$ python -q
>>> import numpy as np
>>> np.set_printoptions(precision=3, suppress=True, linewidth=100)
>>> feats = np.load("x.npy")
>>> feats
array([[  1.1  ,   1.4  ,   0.9  ,   1.5  ,   0.7  ,   3.378,   0.4  ,   1.1  ,  -0.8  ,   0.8  ,
          0.1  ,   0.9  ,   1.3  ],
       [  0.4  ,   0.4  ,   0.4  ,  -0.3  ,  -2.4  , -12.071,   0.8  ,  -1.4  ,  -0.1  ,   1.1  ,
         -3.4  ,  -2.3  ,  -0.4  ],
       [  1.   ,  -1.   ,   0.   ,  -1.2  ,  -1.3  ,  -6.524,   0.1  ,  -0.9  ,   2.   ,  -0.4  ,
         -0.7  ,   2.2  ,  -0.4  ],
       [  0.8  ,  -1.2  ,  -1.4  ,   0.5  ,  -0.7  ,  -3.499,  -0.4  ,   1.3  ,  -0.4  ,  -1.2  ,
          0.9  ,  -0.4  ,   0.6  ],
       [ -2.3  ,  -1.1  ,   1.3  ,   1.3  ,  -0.6  ,  -3.114,  -0.7  ,  -0.3  ,   1.6  ,  -1.2  ,
         -0.2  ,   1.2  ,   1.1  ],
       [ -1.4  ,  -0.1  ,   0.1  ,  -0.7  ,   0.6  ,   3.083,  -1.4  ,   1.8  ,   1.   ,  -1.2  ,
         -1.2  ,  -0.4  ,   0.9  ],
       [ -1.8  ,   0.6  ,   0.6  ,   0.   ,  -0.6  ,  -2.978,  -2.   ,  -1.4  ,  -2.   ,   1.5  ,
          0.4  ,   0.5  ,   0.   ],
       [  1.7  ,   0.6  ,   1.8  ,  -0.4  ,  -0.3  ,  -1.516,   0.1  ,  -0.4  ,  -0.4  ,  -0.5  ,
          1.2  ,   0.3  ,  -0.7  ],
       [ -1.7  ,  -0.5  ,  -2.3  ,  -0.3  ,   0.8  ,   3.944,   2.1  ,  -0.7  ,   0.5  ,   0.3  ,
         -0.3  ,   1.   ,   1.   ],
       [  1.3  ,   2.5  ,  -1.4  ,   0.5  ,  -1.1  ,  -5.643,  -0.6  ,  -0.6  ,  -0.9  ,  -0.1  ,
         -1.9  ,   1.1  ,   1.   ],
       [ -1.   ,  -0.1  ,  -0.9  ,  -1.   ,   0.4  ,   1.948,  -1.4  ,  -1.4  ,  -1.5  ,  -0.1  ,
          0.1  ,  -0.6  ,  -0.7  ],
       [  0.6  ,   0.6  ,   0.8  ,   0.4  ,  -0.2  ,  -0.914,   0.2  ,   0.7  ,  -1.1  ,  -0.2  ,
         -1.2  ,  -0.4  ,  -1.3  ],
       [  1.   ,   0.4  ,  -0.5  ,  -0.1  ,  -0.5  ,  -2.519,   0.2  ,   0.2  ,   1.7  ,  -0.4  ,
         -0.4  ,  -0.8  ,   1.1  ],
       [ -1.3  ,  -0.6  ,   1.7  ,  -0.1  ,  -0.8  ,  -3.945,   0.6  ,  -0.5  ,   0.4  ,  -0.9  ,
          1.1  ,   0.3  ,   0.3  ],
       [  0.2  ,  -0.7  ,   0.7  ,  -0.2  ,   1.6  ,   7.883,  -1.6  ,   1.2  ,   1.2  ,  -1.8  ,
          0.6  ,  -0.6  ,  -0.1  ],
       [ -1.   ,   1.4  ,   0.2  ,  -0.5  ,   1.2  ,   5.949,  -0.8  ,  -0.3  ,  -0.3  ,   2.9  ,
          1.7  ,  -1.1  ,   0.   ],
       [ -0.6  ,   0.5  ,  -0.4  ,   0.2  ,   0.4  ,   1.923,   0.6  ,  -0.2  ,  -0.2  ,   0.3  ,
          1.6  ,   0.4  ,   0.3  ],
       [ -0.6  ,  -0.5  ,  -0.8  ,   1.6  ,   0.1  ,   0.527,   0.4  ,   1.6  ,   1.7  ,   0.6  ,
          1.9  ,   1.   ,   0.2  ],
       [  1.3  ,  -0.9  ,  -0.9  ,   1.2  ,   0.   ,  -0.009,   0.8  ,   0.6  ,  -0.2  ,  -1.3  ,
         -0.7  ,   1.2  ,   0.5  ],
       [  0.4  ,   0.6  ,  -0.3  ,  -1.2  ,   1.2  ,   5.997,  -0.4  ,   1.   ,  -2.5  ,   0.6  ,
          0.7  ,   0.6  ,  -0.3  ],
       [ -0.4  ,  -2.2  ,   0.5  ,   1.2  ,  -0.9  ,  -4.24 ,   0.   ,   1.5  ,  -0.4  ,   0.8  ,
          1.   ,   0.9  ,  -0.2  ],
       [ -0.7  ,   0.1  ,  -1.   ,  -1.3  ,   0.   ,   0.029,  -1.2  ,  -0.7  ,   1.2  ,   1.1  ,
          0.7  ,   0.2  ,   1.9  ],
       [  0.2  ,   0.6  ,  -0.6  ,  -0.8  ,  -0.3  ,  -1.311,   0.1  ,  -0.3  ,  -0.3  ,   0.6  ,
         -0.5  ,   1.2  ,   0.8  ],
       [  0.8  ,  -0.7  ,   1.4  ,  -1.   ,  -0.6  ,  -3.18 ,  -0.5  ,   0.1  ,   0.2  ,   0.6  ,
         -1.2  ,  -0.2  ,   0.3  ],
       [ -0.7  ,   0.3  ,  -0.9  ,   0.4  ,   0.6  ,   2.981,   0.   ,   1.8  ,  -0.7  ,   0.1  ,
         -2.   ,  -0.7  ,   0.2  ],
       [  0.5  ,  -0.4  ,  -0.5  ,  -0.2  ,   0.9  ,   4.576,  -1.5  ,   1.3  ,   0.2  ,   0.8  ,
          0.7  ,   1.2  ,   1.9  ],
       [ -0.3  ,   0.7  ,  -0.6  ,   1.   ,   0.6  ,   3.017,  -0.8  ,  -1.   ,   0.2  ,  -0.5  ,
          0.2  ,   0.3  ,   2.3  ],
       [  0.   ,   0.3  ,   0.8  ,   2.8  ,   0.8  ,   3.894,  -0.9  ,  -1.2  ,  -0.3  ,  -0.8  ,
         -0.5  ,   0.5  ,   0.3  ],
       [ -0.2  ,  -0.7  ,  -1.8  ,   0.2  ,   0.5  ,   2.491,   0.3  ,  -0.7  ,   0.   ,   1.6  ,
          1.3  ,  -0.1  ,  -0.5  ],
       [ -0.5  ,  -1.4  ,  -0.3  ,  -0.1  ,   0.2  ,   1.02 ,  -0.3  ,  -0.5  ,  -0.1  ,  -1.1  ,
         -0.3  ,   1.5  ,   1.9  ],
       [  0.1  ,  -0.1  ,   2.1  ,   0.5  ,   0.5  ,   2.282,   1.4  ,   1.1  ,  -0.2  ,   0.   ,
          1.   ,   0.7  ,   1.1  ],
       [  1.6  ,  -1.1  ,  -1.2  ,   0.6  ,  -0.1  ,  -0.665,   0.3  ,   0.2  ,  -0.2  ,  -2.3  ,
          0.4  ,   0.8  ,   1.4  ],
       [ -1.7  ,   0.4  ,   1.1  ,  -0.4  ,   0.8  ,   4.228,   0.2  ,  -1.1  ,  -0.4  ,  -0.1  ,
          0.9  ,  -1.7  ,  -0.8  ],
       [ -0.2  ,   0.9  ,  -0.4  ,  -0.6  ,   0.9  ,   4.417,   0.1  ,  -1.3  ,  -0.9  ,  -0.7  ,
          0.   ,  -0.8  ,  -0.5  ],
       [  1.   ,   0.2  ,  -1.2  ,   0.5  ,  -0.5  ,  -2.464,  -1.4  ,  -0.8  ,  -0.2  ,   0.5  ,
         -0.3  ,  -1.3  ,   0.2  ],
       [ -0.3  ,   0.4  ,  -0.3  ,  -0.5  ,  -1.4  ,  -6.938,   0.6  ,   1.   ,   0.4  ,   0.6  ,
          0.7  ,   0.5  ,   0.4  ],
       [ -0.9  ,   0.4  ,  -0.1  ,  -0.3  ,   0.3  ,   1.485,   0.6  ,  -0.4  ,  -0.4  ,  -0.6  ,
          0.4  ,   1.1  ,   0.8  ],
       [ -1.1  ,   0.7  ,   0.1  ,  -0.4  ,   0.4  ,   1.877,  -0.4  ,  -2.4  ,  -0.3  ,   0.3  ,
          0.3  ,  -0.2  ,  -1.1  ],
       [ -0.8  ,   0.5  ,   2.4  ,  -0.3  ,  -1.9  ,  -9.565,  -1.   ,   1.4  ,   1.4  ,  -0.8  ,
         -1.4  ,   0.5  ,  -0.8  ],
       [  0.4  ,  -0.1  ,   0.4  ,  -1.2  ,   1.5  ,   7.364,  -0.9  ,   0.7  ,  -0.9  ,   0.5  ,
          0.   ,   0.5  ,   0.   ],
       [ -0.5  ,  -1.4  ,  -1.   ,  -1.7  ,   0.2  ,   1.184,  -0.2  ,  -0.1  ,  -1.5  ,  -0.6  ,
         -0.1  ,   0.3  ,   0.9  ],
       [ -0.1  ,   0.5  ,  -0.3  ,  -1.1  ,   0.2  ,   0.982,  -0.6  ,   1.2  ,  -0.1  ,   1.   ,
          0.8  ,   0.3  ,  -0.7  ],
       [  0.3  ,  -0.1  ,   1.7  ,  -0.1  ,   0.4  ,   1.932,   0.   ,  -0.8  ,   0.2  ,   0.2  ,
         -0.1  ,   0.   ,   1.8  ],
       [  0.2  ,   0.4  ,   0.   ,  -0.5  ,   2.   ,   9.938,  -0.2  ,  -0.2  ,   0.3  ,  -0.1  ,
          0.7  ,   0.5  ,  -2.2  ],
       [  1.   ,   0.2  ,   0.3  ,   0.   ,   1.   ,   5.107,  -2.   ,  -0.1  ,  -1.1  ,   1.1  ,
          0.8  ,   0.3  ,  -1.8  ],
       [ -0.7  ,   1.6  ,   0.2  ,   0.6  ,  -0.4  ,  -2.104,   1.3  ,  -0.7  ,   0.   ,  -1.3  ,
          1.2  ,   0.2  ,  -1.8  ],
       [ -0.7  ,   0.9  ,  -0.3  ,   0.5  ,   0.   ,  -0.099,   0.   ,   1.   ,   0.   ,   0.2  ,
         -0.8  ,  -1.4  ,  -0.1  ]])
>>> d = np.linalg.norm(feats[:, None] - feats[None], axis=-1)
>>> np.unravel_index(d.round(6).argmax(), d.shape)
(np.int64(1), np.int64(43))
>>> d[3].round(6).argsort(kind="stable")[:4]
array([ 3, 12, 20, 34])
>>> np.linalg.matrix_rank(d ** 2)
np.int64(15)
>>> d.shape
(47, 47)
>>> d[:5, :5]
array([[ 0.   , 16.901, 11.598,  8.37 ,  8.66 ],
       [16.901,  0.   ,  8.379, 10.963, 11.522],
       [11.598,  8.379,  0.   ,  6.021,  6.021],
       [ 8.37 , 10.963,  6.021,  0.   ,  5.327],
       [ 8.66 , 11.522,  6.021,  5.327,  0.   ]])
